% ipython --no-banner

In [1]: import numpy as np

In [2]: import numpy.linalg as la

In [3]: np.set_printoptions(precision=2, suppress=True, linewidth=140)

In [4]: tidy = lambda a: np.round(a, 2) + 0

In [5]: M2 = np.array([[1, 1], [1, -1]])

In [6]: rng = np.random.default_rng(620634)

In [7]: arr = np.kron(M2, np.kron(M2, M2))[rng.permutation(8)][:3]

In [8]: print(arr)
[[ 1 -1  1 -1 -1  1 -1  1]
 [ 1  1 -1 -1  1  1 -1 -1]
 [ 1 -1 -1  1  1 -1 -1  1]]

In [9]: M2 = np.array([[1, -2],
   ...:     [2, -1],
   ...:     [-2, 2],
   ...:     [-2, -2],
   ...:     [2, 0],
   ...:     [2, -2],
   ...:     [-1, -1],
   ...:     [1, -1]])

In [10]: print(np.einsum("ij->j", arr))
[ 3 -1 -1 -1  1  1 -3  1]

In [11]: print(np.einsum("ik,kj->ji", arr, M2))
[[ 1 11  1]
 [ 1 -3 -3]]

In [12]: print(la.matrix_rank(arr @ M2))
2

In [13]: X = np.load("data.npy")

In [14]: print(X)
[[  0.08   0.11  -0.06   0.01  -0.06   0.     0.02]
 [  1.94   0.12   1.2   -0.06  -1.57   0.16   1.32]
 [  1.01  -0.12   0.51   0.13  -0.78   0.04   0.44]
 [ -1.09   0.07  -0.75   0.03   0.8   -0.1   -0.71]
 [ -1.93   0.03  -1.19   0.03   1.57  -0.01  -1.09]
 [  5.37   0.11   3.22  -0.21  -4.24  -0.07   3.23]
 [ -4.78  -0.01  -3.07   0.12   3.89  -0.01  -3.09]
 [ -0.76   0.05  -0.47   0.     0.59   0.19  -0.69]
 [ -2.42   0.09  -1.55   0.07   1.89  -0.23  -1.57]
 [  1.28  -0.03   1.03  -0.1   -0.91  -0.07   0.6 ]
 [ -4.44   0.04  -2.67  -0.09   3.69   0.03  -2.81]
 [  4.99  -0.04   2.8   -0.03  -4.04  -0.17   3.19]
 [ -4.55   0.19  -2.75   0.06   3.61  -0.29  -2.69]
 [  1.1    0.07   0.62  -0.03  -0.84  -0.14   0.85]
 [  5.24   0.02   2.98   0.04  -4.18   0.13   2.86]
 [ -0.57  -0.03  -0.48  -0.03   0.43   0.06  -0.3 ]
 [-13.05   0.12  -7.69  -0.04  10.53  -0.04  -7.86]
 [ -7.56   0.12  -4.64   0.03   6.18  -0.08  -4.43]
 [  0.64   0.2    0.27  -0.01  -0.58  -0.02   0.37]
 [  3.57  -0.11   2.11   0.09  -2.7    0.     2.19]
 [  4.56   0.07   2.83  -0.06  -3.62   0.05   2.71]
 [  4.51   0.11   2.59   0.36  -3.47  -0.14   2.64]
 [  1.1    0.02   0.61  -0.12  -0.87   0.08   0.68]
 [ -5.94   0.19  -3.64  -0.06   4.81   0.    -3.75]
 [ -1.46   0.1   -1.01  -0.19   1.05   0.02  -0.92]
 [  5.79  -0.12   3.42   0.05  -4.63  -0.08   3.59]]

In [15]: left, sigma, VT = la.svd(X)

In [16]: print(tidy(sigma))
[35.02  0.71  0.62  0.56  0.49  0.36  0.24]

In [17]: print(np.argmax(sigma[:-1] / (sigma[1:] + 1e-6)) + 1)
1

In [18]: M2 = left[:, :1] @ np.diag(sigma[:1]) @ VT[:1]

In [19]: print(tidy(np.abs(X - M2).max()))
0.35

In [20]: print(tidy(la.norm(X - M2, 2)), tidy(sigma[1]))
0.71 0.71

In [21]: proj = X @ la.solve(X.T @ X, X.T)

In [22]: print(np.allclose(proj @ proj, proj))
True

In [23]: print(tidy(proj @ X[:, 0]))
[  0.08   1.94   1.01  -1.09  -1.93   5.37  -4.78  -0.76  -2.42   1.28  -4.44   4.99  -4.55   1.1    5.24  -0.57 -13.05  -7.56   0.64
   3.57   4.56   4.51   1.1   -5.94  -1.46   5.79]

In [24]: Xs = X - X.mean(axis=0)

In [25]: left, sigma, VT = la.svd(Xs, full_matrices=False)

In [26]: print(np.abs(VT[0]).argmax())
0

In [27]: print((np.sign(left[:, 0]) == np.sign(left[0, 0])).astype(int))
[1 1 1 0 0 1 0 0 0 1 0 1 0 1 1 0 0 0 1 1 1 1 1 0 0 1]

In [28]: print(np.searchsorted(np.cumsum(sigma ** 2) / (sigma ** 2).sum(), 0.9) + 1)
1

In [29]: M = np.loadtxt("m.csv", delimiter=",")

In [30]: print(M)
[[1. 2. 1. 2.]
 [1. 0. 1. 0.]
 [1. 2. 1. 2.]
 [1. 0. 1. 0.]]

In [31]: # looks like rank 2

In [32]: left, sigma, VT = la.svd(M)

In [33]: V = VT[:(sigma > 1e-8).sum()]

In [34]: x = M[3] + -1 * M[0] + rng.integers(2) * np.eye(4)[3]

In [35]: print(x)
[ 0. -2.  0. -2.]

In [36]: print(la.matrix_rank(np.vstack([M, x])))
2

In [37]: print(tidy(np.diag(V.T @ V)))
[0.5 0.5 0.5 0.5]

In [38]: E = np.loadtxt("block4.csv", delimiter=",")

In [39]: print(E)
[[-0.3  -0.6  -0.1 ]
 [ 0.6   0.9  -1.4 ]
 [ 0.7   0.7   0.9 ]
 [ 0.    1.3  -0.6 ]
 [ 0.3   1.5  -0.8 ]
 [ 0.1   1.   -0.75]
 [ 0.8   0.   -1.  ]]

In [40]: proj = E @ la.solve(E.T @ E, E.T)

In [41]: print(np.trace(proj))
3.0

In [42]: A = np.array([[-2, -2], [2, -3], [-2, -1], [-3, -1], [-2, -2]])

In [43]: A[:, 1] = 3 * A[:, 0]

In [44]: print(A)
[[-2 -6]
 [ 2  6]
 [-2 -6]
 [-3 -9]
 [-2 -6]]

In [45]: M2 = np.c_[E[:, :1] @ np.array([[-3]]), np.array([1, 0, 3, 1, 0, 3, 2])]

In [46]: print(tidy(M2))
[[ 0.9  1. ]
 [-1.8  0. ]
 [-2.1  3. ]
 [ 0.   1. ]
 [-0.9  0. ]
 [-0.3  3. ]
 [-2.4  2. ]]

In [47]: print(tidy(la.norm(la.qr(E)[0].T @ M2, axis=0) ** 2 / ((M2 ** 2).sum(axis=0) + 1e-12)))
[1.   0.39]

In [48]: F = np.load("a.npy")

In [49]: print(tidy(F))
[[ 11.92  -9.86   3.97   1.98  15.81   0.03]
 [ 11.18  -8.64   3.67   1.76  14.07   0.31]
 [  9.21  -5.79   2.9    1.2    9.89   0.86]
 [  9.2   -5.77   2.9    1.2    9.86   0.86]
 [  8.29  -4.64   2.55   0.95   8.14   1.03]
 [  8.19  -4.52   2.51   0.93   7.95   1.04]
 [  6.53  -2.8    1.89   0.52   5.2    1.18]
 [  6.16  -2.46   1.75   0.43   4.64   1.19]
 [  6.01  -2.34   1.7    0.4    4.44   1.18]
 [  5.37  -1.84   1.47   0.26   3.57   1.16]
 [  4.54  -1.29   1.18   0.09   2.57   1.08]
 [  3.04  -0.6    0.69  -0.14   1.14   0.81]
 [  2.37  -0.4    0.49  -0.21   0.68   0.64]
 [  1.31  -0.23   0.2   -0.25   0.18   0.32]
 [  1.17  -0.21   0.17  -0.24   0.14   0.27]
 [  1.    -0.2    0.13  -0.23   0.1    0.22]
 [  0.27  -0.09   0.01  -0.1    0.     0.03]
 [  0.     0.     0.     0.     0.     0.  ]
 [ -0.33   0.3    0.04   0.25  -0.02   0.09]
 [ -0.48   0.88   0.17   0.58  -0.14   0.4 ]
 [ -0.49   1.67   0.34   0.93  -0.4    0.89]
 [ -0.19   3.9    0.79   1.69  -1.42   2.3 ]
 [ -0.19   3.9    0.79   1.69  -1.42   2.3 ]
 [ -0.15   4.14   0.84   1.76  -1.54   2.45]
 [  0.06   5.35   1.06   2.09  -2.19   3.22]
 [  0.3    6.6    1.28   2.41  -2.9    4.02]
 [  0.67   8.5    1.6    2.86  -4.04   5.22]
 [  1.51  12.8    2.26   3.76  -6.78   7.91]
 [  1.62  13.35   2.34   3.87  -7.15   8.25]
 [  1.63  13.41   2.35   3.88  -7.18   8.28]
 [  1.89  14.78   2.54   4.14  -8.1    9.13]
 [  2.19  16.31   2.75   4.41  -9.14  10.08]
 [  2.98  20.45   3.31   5.12 -12.02  12.62]
 [  3.68  24.25   3.79   5.73 -14.73  14.94]]

In [50]: Xs = F - F.mean(axis=0)

In [51]: left, sigma, VT = la.svd(Xs, full_matrices=False)

In [52]: print(tidy(sigma ** 2 / (sigma ** 2).sum()))
[0.89 0.11 0.01 0.   0.   0.  ]

In [53]: print(np.searchsorted(np.cumsum(sigma ** 2) / (sigma ** 2).sum(), 0.9) + 1)
2

In [54]: print(tidy(VT[0] * np.sign(VT[0, np.abs(VT[0]).argmax()])))
[-0.19  0.71  0.01  0.12 -0.59  0.31]

In [55]: print(la.matrix_rank(Xs))
3

In [56]: M2 = np.array([[-1, 2, -2],
    ...:     [0, -2, 0],
    ...:     [-1, 1, -1],
    ...:     [0, 1, 0],
    ...:     [0, 0, 0],
    ...:     [2, -2, 1]])

In [57]: print(tidy(np.einsum("ij->j", F)))
[110.46  98.88  54.45  53.68   9.25 104.28]

In [58]: print(np.vstack([F, M2.T]).shape)
(37, 6)

In [59]: print(la.matrix_rank(F @ M2))
3

In [60]: print(la.matrix_rank(np.vstack([F, M2.T])))
5

In [61]: W0 = np.load("w.npy")

In [62]: print(W0)
[[-1.17  1.1  -1.14  2.53  5.7  -3.01]
 [ 0.86  8.84  5.5   3.18 -0.32  0.22]
 [ 0.07  2.7   2.18  3.37 -2.38  0.49]
 [-0.73  1.82  0.12  2.93  2.86 -1.79]
 [-0.46  7.96  4.12  7.42  1.48 -1.68]
 [-1.73 -6.58 -5.1   0.93  2.9  -2.13]]

In [63]: W1 = np.array([[1, 0, 0, -2, 0, 0],
    ...:     [0, -1, -1, -2, 0, 1],
    ...:     [1, 0, 1, 2, -1, 0],
    ...:     [2, -2, 2, 0, 2, 0],
    ...:     [2, 2, 0, -2, -2, -1],
    ...:     [1, 2, 2, 2, 1, -1]])

In [64]: b = np.array([2, 2, 3, 3, 2, 2])

In [65]: act = np.maximum(W0 @ W1 + b, 0)

In [66]: print(tidy((act > 0).mean(axis=0)))
[1.   0.33 0.83 0.17 0.83 0.83]

In [67]: print((act > 0).astype(int))
[[1 1 0 0 0 1]
 [1 0 1 0 1 1]
 [1 0 1 1 1 1]
 [1 0 1 0 1 1]
 [1 0 1 0 1 1]
 [1 1 1 0 1 0]]

In [68]: Z = np.array([[-3, 5], [0, 5], [0, 1], [-1, 2], [-2, -1], [-4, -4]])

In [69]: print((act @ Z).round(6).argmax(axis=1))
[1 1 1 1 1 1]

In [70]: print(tidy(act @ Z))
[[ -41.06   70.16]
 [ -94.1    30.48]
 [ -77.7    20.75]
 [ -45.     48.25]
 [-122.14   70.82]
 [  -4.16   45.85]]

In [71]: left, sigma, VT = la.svd(W0)

In [72]: V = VT[:(sigma > 1e-8).sum()]

In [73]: x = W0[1] + -3 * W0[2] + rng.integers(2) * np.eye(6)[3]

In [74]: print(tidy(x))
[ 0.65  0.74 -1.04 -6.93  6.82 -1.25]

In [75]: print(tidy(np.diag(V.T @ V)))
[0.06 0.72 0.31 0.92 0.81 0.18]

In [76]: print(la.matrix_rank(np.vstack([W0, x])))
3

In [77]: def softmax(z):
    ...:     e = np.exp(z - z.max(axis=-1, keepdims=True))
    ...:     return e / e.sum(axis=-1, keepdims=True)
    ...: 

In [78]: print(tidy(softmax(W0[3])))
[0.01 0.14 0.03 0.42 0.4  0.  ]

In [79]: S = W0 @ W0.T / np.sqrt(6)

In [80]: print(softmax(S).round(6).argmax(axis=1))
[0 1 4 4 4 5]

In [81]: labels = rng.permutation(6)

In [82]: print(labels)
[1 0 3 4 5 2]

In [83]: M2 = W0[labels][:, labels]

In [84]: print(tidy(la.det(M2)), tidy(la.det(W0[labels])))
0.0 0.0

In [85]: print(tidy(np.trace(M2)))
12.13

In [86]: print(tidy(np.sort(np.abs(la.eigvals(M2)))))
[ 0.    0.    0.    0.42  0.42 11.91]

In [87]: print(np.allclose(M2, W0))
False

In [88]: feats = np.loadtxt("layer18.csv", delimiter=",")

In [89]: print(tidy(feats))
[[ 0.53 -0.59  0.94  0.26 -1.16 -0.73 -0.68  0.29]
 [-1.06  0.38 -0.04  1.12  0.13 -0.25 -1.   -0.64]
 [-0.13  0.19  1.   -0.94  1.15 -0.7  -0.49 -0.09]
 [ 0.2   0.75  0.85  0.98  0.44  0.35  0.4   1.11]
 [-0.26 -0.1  -0.93  0.15  0.22 -1.41  0.21  0.97]
 [ 0.6  -1.39 -0.17  0.68  1.01  0.28 -0.34  0.  ]
 [ 0.07 -0.17  0.49  0.55  0.09 -0.76  1.33 -1.03]
 [-1.45 -0.96  0.52 -0.22 -0.18  0.37  0.46  0.51]]

In [90]: print(tidy(la.pinv(feats)))
[[ 0.13 -0.26 -0.03  0.05 -0.07  0.15  0.02 -0.36]
 [-0.15  0.1   0.05  0.19 -0.03 -0.35 -0.04 -0.24]
 [ 0.24 -0.01  0.25  0.21 -0.23 -0.04  0.12  0.13]
 [ 0.06  0.28 -0.23  0.25  0.04  0.17  0.14 -0.06]
 [-0.29  0.03  0.29  0.11  0.05  0.25  0.02 -0.05]
 [-0.18 -0.06 -0.18  0.09 -0.35  0.07 -0.19  0.09]
 [-0.17 -0.25 -0.12  0.1   0.05 -0.08  0.33  0.12]
 [ 0.07 -0.16 -0.02  0.28  0.24  0.   -0.26  0.13]]

In [91]: print(tidy(feats.T @ feats))
[[4. 0. 0. 0. 0. 0. 0. 0.]
 [0. 4. 0. 0. 0. 0. 0. 0.]
 [0. 0. 4. 0. 0. 0. 0. 0.]
 [0. 0. 0. 4. 0. 0. 0. 0.]
 [0. 0. 0. 0. 4. 0. 0. 0.]
 [0. 0. 0. 0. 0. 4. 0. 0.]
 [0. 0. 0. 0. 0. 0. 4. 0.]
 [0. 0. 0. 0. 0. 0. 0. 4.]]

In [92]: print(tidy(feats[:, 7] @ feats[:, 0]))
0.0

In [93]: print(tidy(la.norm(feats, axis=0)))
[2. 2. 2. 2. 2. 2. 2. 2.]

In [94]: print(tidy(la.svd(feats, compute_uv=False)))
[2. 2. 2. 2. 2. 2. 2. 2.]

In [95]: print(tidy(feats @ feats.T))
[[4. 0. 0. 0. 0. 0. 0. 0.]
 [0. 4. 0. 0. 0. 0. 0. 0.]
 [0. 0. 4. 0. 0. 0. 0. 0.]
 [0. 0. 0. 4. 0. 0. 0. 0.]
 [0. 0. 0. 0. 4. 0. 0. 0.]
 [0. 0. 0. 0. 0. 4. 0. 0.]
 [0. 0. 0. 0. 0. 0. 4. 0.]
 [0. 0. 0. 0. 0. 0. 0. 4.]]
